% python3 -q
>>> import numpy as np
>>> import numpy.linalg as la
>>> np.set_printoptions(precision=3, suppress=True, linewidth=140, floatmode="fixed")
>>> feats = np.loadtxt("a.csv", delimiter=",")
>>> feats
array([[0.000, 0.000, 1.000],
       [1.000, 0.000, 0.000],
       [0.000, 1.000, 0.000]])
>>> Q, vecs = la.qr(feats[:, :2])[0], la.qr(feats[:, 2:])[0]
>>> sigma = la.svd(Q.T @ vecs, compute_uv=False)
>>> (sigma > 0.9).sum()
np.int64(0)
>>> r0 = np.array([9, 8, 6])
>>> out = feats + np.outer(r0, np.eye(3)[0])
>>> out
array([[9.000, 0.000, 1.000],
       [9.000, 0.000, 0.000],
       [6.000, 1.000, 0.000]])
>>> la.matrix_rank(la.inv(out) - la.inv(feats), tol=1e-8)
np.int64(1)
>>> np.round(la.det(out) / la.det(feats), 3), np.round(1 + la.solve(feats, r0)[0], 3)
(np.float64(9.0), np.float64(9.0))
>>> la.matrix_power(feats, 2)
array([[0.000, 1.000, 0.000],
       [0.000, 0.000, 1.000],
       [1.000, 0.000, 0.000]])
>>> la.matrix_power(feats, 100)
array([[0.000, 0.000, 1.000],
       [1.000, 0.000, 0.000],
       [0.000, 1.000, 0.000]])
>>> np.sort(np.abs(la.eigvals(feats)))[::-1]
array([1.000, 1.000, 1.000])
>>> feats @ np.ones(3)
array([1.000, 1.000, 1.000])
>>> pr = np.eye(3)[0]
>>> for _ in range(5):
...     pr = pr @ feats
...     print(pr.round(3))
... 
[0.000 0.000 1.000]
[0.000 1.000 0.000]
[1.000 0.000 0.000]
[0.000 0.000 1.000]
[0.000 1.000 0.000]
>>> rng = np.random.default_rng(31753)
>>> labels = rng.integers(0, 3, 3)
>>> E = np.array([[2, 0, 0], [-1, 2, 2], [1, -1, 2]]) * (labels[:, None] == labels)
>>> E
array([[2, 0, 0],
       [0, 2, 0],
       [1, 0, 2]])
>>> # triangular
>>> vec = np.array([1, -2, -3])
>>> a = np.maximum(E @ vec, 0)
>>> a
array([2, 0, 0])
>>> E * (a > 1e-9)[:, None]
array([[2, 0, 0],
       [0, 0, 0],
       [0, 0, 0]])
>>> np.maximum(E @ (3 * vec), 0)
array([6, 0, 0])
>>> np.flatnonzero(a > 1e-9)
array([0])
>>> X, _ = la.qr(np.array([[0.6, 1.2, -0.2, -1.3],
...     [0.5, -0.5, 0.5, -1.5],
...     [0.8, -1.3, 0.4, -0.5],
...     [0.4, 0.5, 1.1, -0.8]]))
>>> X
array([[-0.505,  0.722, -0.472, -0.002],
       [-0.421, -0.196,  0.154, -0.872],
       [-0.674, -0.580, -0.168,  0.426],
       [-0.337,  0.322,  0.851,  0.241]])
>>> out = np.array([[-1, 2], [-1, -1], [-1, 1], [0, -2]])
>>> np.einsum("ij->j", X)
array([-1.937,  0.268,  0.366, -0.207])
>>> np.vstack([X, out.T]).shape
(6, 4)
>>> np.einsum("ij,ij->i", X, X)
array([1.000, 1.000, 1.000, 1.000])
>>> X @ out
array([[ 0.255, -2.201],
       [ 0.463,  1.252],
       [ 1.422, -1.788],
       [-0.836, -0.626]])
>>> np.einsum("ik,kj->ij", X, out)
array([[ 0.255, -2.201],
       [ 0.463,  1.252],
       [ 1.422, -1.788],
       [-0.836, -0.626]])
>>> np.round(la.det(2 * X), 3), np.round(la.det(X), 3)
(np.float64(-16.0), np.float64(-1.0))
>>> np.round(np.einsum("ij,ji->", X, X), 3)
np.float64(0.395)
>>> round(float(la.det(X[::-1])), 3)
-1.0
>>> np.round(la.det(X.T), 3)
np.float64(-1.0)
>>> out = feats / la.norm(feats, axis=1, keepdims=True)
>>> cov = out @ out.T
>>> np.degrees(np.arccos(np.clip(cov[2, 0], -1, 1)))
np.float64(90.0)
>>> np.argwhere(np.triu(np.abs(cov) > 0.95, 1))
array([], shape=(0, 2), dtype=int64)
>>> cov = X.T @ X
>>> la.svd(X, compute_uv=False) ** 2
array([1.000, 1.000, 1.000, 1.000])
>>> round(np.trace(cov), 3), np.round((X ** 2).sum(), 3)
(np.float64(4.0), np.float64(4.0))
>>> np.allclose(cov, cov.T)
True
>>> Q = X.astype(float).copy()
>>> for j in range(4):
...     Q[:, j] -= Q[:, :j] @ (Q[:, :j].T @ Q[:, j])
...     Q[:, j] /= la.norm(Q[:, j])
... 
>>> np.round(Q.T @ Q, 3) + 0
array([[1.000, 0.000, 0.000, 0.000],
       [0.000, 1.000, 0.000, 0.000],
       [0.000, 0.000, 1.000, 0.000],
       [0.000, 0.000, 0.000, 1.000]])
>>> Q
array([[-0.505,  0.722, -0.472, -0.002],
       [-0.421, -0.196,  0.154, -0.872],
       [-0.674, -0.580, -0.168,  0.426],
       [-0.337,  0.322,  0.851,  0.241]])
>>> np.round(Q.T @ X, 3) + 0
array([[1.000, 0.000, 0.000, 0.000],
       [0.000, 1.000, 0.000, 0.000],
       [0.000, 0.000, 1.000, 0.000],
       [0.000, 0.000, 0.000, 1.000]])
>>> M = np.array([[0, 0, 1, 0], [1, 0, 0, 0], [0, 0, 0, 1], [0, 1, 0, 0]])
>>> vec = np.array([-1, -1, -2, 1])
>>> y = M @ vec
>>> c, lr = np.zeros(4), 1 / la.norm(M, 2) ** 2
>>> for i in range(30):
...     c -= lr * M.T @ (M @ c - y)
...     if i % 5 == 0: print(i, round(la.norm(M @ c - y), 3))
... 
0 0.0
5 0.0
10 0.0
15 0.0
20 0.0
25 0.0
>>> c
array([-1.000, -1.000, -2.000,  1.000])
>>> (M - M.T) / 2
array([[ 0.000, -0.500,  0.500,  0.000],
       [ 0.500,  0.000,  0.000, -0.500],
       [-0.500,  0.000,  0.000,  0.500],
       [ 0.000,  0.500, -0.500,  0.000]])
>>> np.round(np.abs(la.eigvals(M)).max(), 3)
np.float64(1.0)
>>> np.trace(M)
np.int64(0)
>>> la.matrix_power(M, 3)
array([[0, 1, 0, 0],
       [0, 0, 0, 1],
       [1, 0, 0, 0],
       [0, 0, 1, 0]])
>>> assert M == M.T
Traceback (most recent call last):
  File "<python-input-65>", line 1, in <module>
    assert M == M.T
           ^^^^^^^^
ValueError: The truth value of an array with more than one element is ambiguous. Use a.any() or a.all()
>>> r0 = np.array([1, 2, -2, 1])
>>> out = M + np.outer(r0, np.eye(4)[1])
>>> np.round(la.det(out) / la.det(M), 3), round(1 + la.solve(M, r0)[1], 3)
(np.float64(2.0), np.float64(2.0))
>>> out
array([[ 0.000,  1.000,  1.000,  0.000],
       [ 1.000,  2.000,  0.000,  0.000],
       [ 0.000, -2.000,  0.000,  1.000],
       [ 0.000,  2.000,  0.000,  0.000]])
>>> la.matrix_rank(out - M)
np.int64(1)
>>> la.matrix_rank(la.inv(out) - la.inv(M), tol=1e-8)
np.int64(1)
>>> hat = np.triu(np.array([[0, 0, 2, 0], [0, 2, 0, 1], [2, 1, 0, 2], [1, 1, 1, 0]]), 1) + np.eye(4)
>>> out = hat @ M @ la.inv(hat)
>>> np.round(np.poly(out), 3) + 0
array([ 1.000,  0.000,  0.000,  0.000, -1.000])
>>> np.trace(out), np.trace(M)
(np.float64(0.0), np.int64(0))
>>> la.matrix_rank(out)
np.int64(4)
>>> out
array([[ 0.000,  0.000,  1.000,  0.000],
       [ 1.000,  1.000, -2.000,  3.000],
       [ 0.000,  2.000,  0.000, -1.000],
       [ 0.000,  1.000,  0.000, -1.000]])
>>> hat @ M - M @ hat
array([[ 0.000,  0.000,  0.000,  0.000],
       [ 0.000,  1.000, -2.000,  0.000],
       [ 0.000,  2.000,  0.000,  0.000],
       [ 0.000,  0.000,  0.000, -1.000]])
>>> r0 = np.array([0, -1, 2])
>>> v = np.array([-1, -2, 2, -3])
>>> F = np.outer(r0, v)
>>> F
array([[ 0,  0,  0,  0],
       [ 1,  2, -2,  3],
       [-2, -4,  4, -6]])
>>> U, sigma, VT = la.svd(F)
>>> vecs = VT[:(sigma > 1e-8).sum()]
>>> vec = F[2] + -2 * F[0] + rng.integers(2) * np.eye(4)[1]
>>> vec
array([-2.000, -4.000,  4.000, -6.000])
>>> np.allclose(vecs.T @ vecs @ vec, vec)
True
>>> np.diag(vecs.T @ vecs)
array([0.056, 0.222, 0.222, 0.500])
>>> round(la.norm(vec - vecs.T @ vecs @ vec), 3)
np.float64(0.0)
>>> la.matrix_rank(np.vstack([F, vec]))
np.int64(1)
>>> la.cond(F) > 100
np.True_
>>> la.matrix_rank(F, rtol=0.1)
np.int64(1)
>>> round(float(la.norm(F, 2) / la.norm(F)), 3)
1.0
>>> np.argsort(-la.norm(F, axis=0).round(6), kind="stable")[:3]
array([3, 1, 2])
>>> out = F + rng.integers(-2, 3, (3, 1)) @ rng.integers(-2, 3, (1, 4))
>>> out
array([[ 2, -2,  1,  2],
       [ 1,  2, -2,  3],
       [-4, -2,  3, -8]])
>>> la.matrix_rank(out - F, tol=1e-8)
np.int64(1)
>>> out - F
array([[ 2, -2,  1,  2],
       [ 0,  0,  0,  0],
       [-2,  2, -1, -2]])
>>> np.abs(out - F).sum(axis=1)
array([7, 0, 7])
>>> mat = np.load("out12.npy")
>>> mat
array([[ 1,  1,  1,  1],
       [ 1,  2,  2,  3],
       [ 3,  1,  1,  0],
       [ 4,  7,  7, 10]])
>>> # columns 1 and 2 are equal
>>> mat.shape
(4, 4)
>>> np.unravel_index(np.abs(mat).argmax(), mat.shape)
(np.int64(3), np.int64(3))
>>> r = la.matrix_rank(mat)
>>> r
np.int64(3)
>>> N = la.svd(mat)[2][r:].T
>>> np.round(mat @ N, 3) + 0
array([[0.000],
       [0.000],
       [0.000],
       [0.000]])
>>> U, sigma, VT = la.svd(mat, full_matrices=False)
>>> np.abs(VT[0])
array([0.294, 0.480, 0.480, 0.673])
>>> np.cumsum(sigma ** 2) / np.sum(sigma ** 2)
array([0.967, 1.000, 1.000, 1.000])
>>> np.round(sigma / sigma[0], 3) + 0
array([1.000, 0.184, 0.007, 0.000])
>>> np.round(U.T @ mat @ VT.T, 3) + 0
array([[15.457,  0.000,  0.000,  0.000],
       [ 0.000,  2.843,  0.000,  0.000],
       [ 0.000,  0.000,  0.107,  0.000],
       [ 0.000,  0.000,  0.000,  0.000]])
>>> np.round(VT @ VT.T, 3) + 0
array([[1.000, 0.000, 0.000, 0.000],
       [0.000, 1.000, 0.000, 0.000],
       [0.000, 0.000, 1.000, 0.000],
       [0.000, 0.000, 0.000, 1.000]])
>>> (sigma > 1e-8).sum()
np.int64(3)
>>> np.round(la.norm(mat, 2) / la.norm(mat), 3)
np.float64(0.983)
>>> arr = np.load("test1.npy")
>>> arr
array([[5.000, 0.000, 4.000],
       [0.000, 5.000, 0.000],
       [4.000, 0.000, 5.000]])
>>> evals, vecs = la.eigh(arr)
>>> vec = np.array([-3, 1, 0])
>>> vecs * np.maximum(evals, 0) @ vecs.T
array([[5.000, 0.000, 4.000],
       [0.000, 5.000, 0.000],
       [4.000, 0.000, 5.000]])
>>> (np.sign(vecs[:, -1].round(6)) == np.sign(vecs[0, -1].round(6))).astype(int)
array([1, 0, 1])
>>> vecs * np.sqrt(evals) @ vecs.T
array([[2.000, 0.000, 1.000],
       [0.000, 2.236, 0.000],
       [1.000, 0.000, 2.000]])
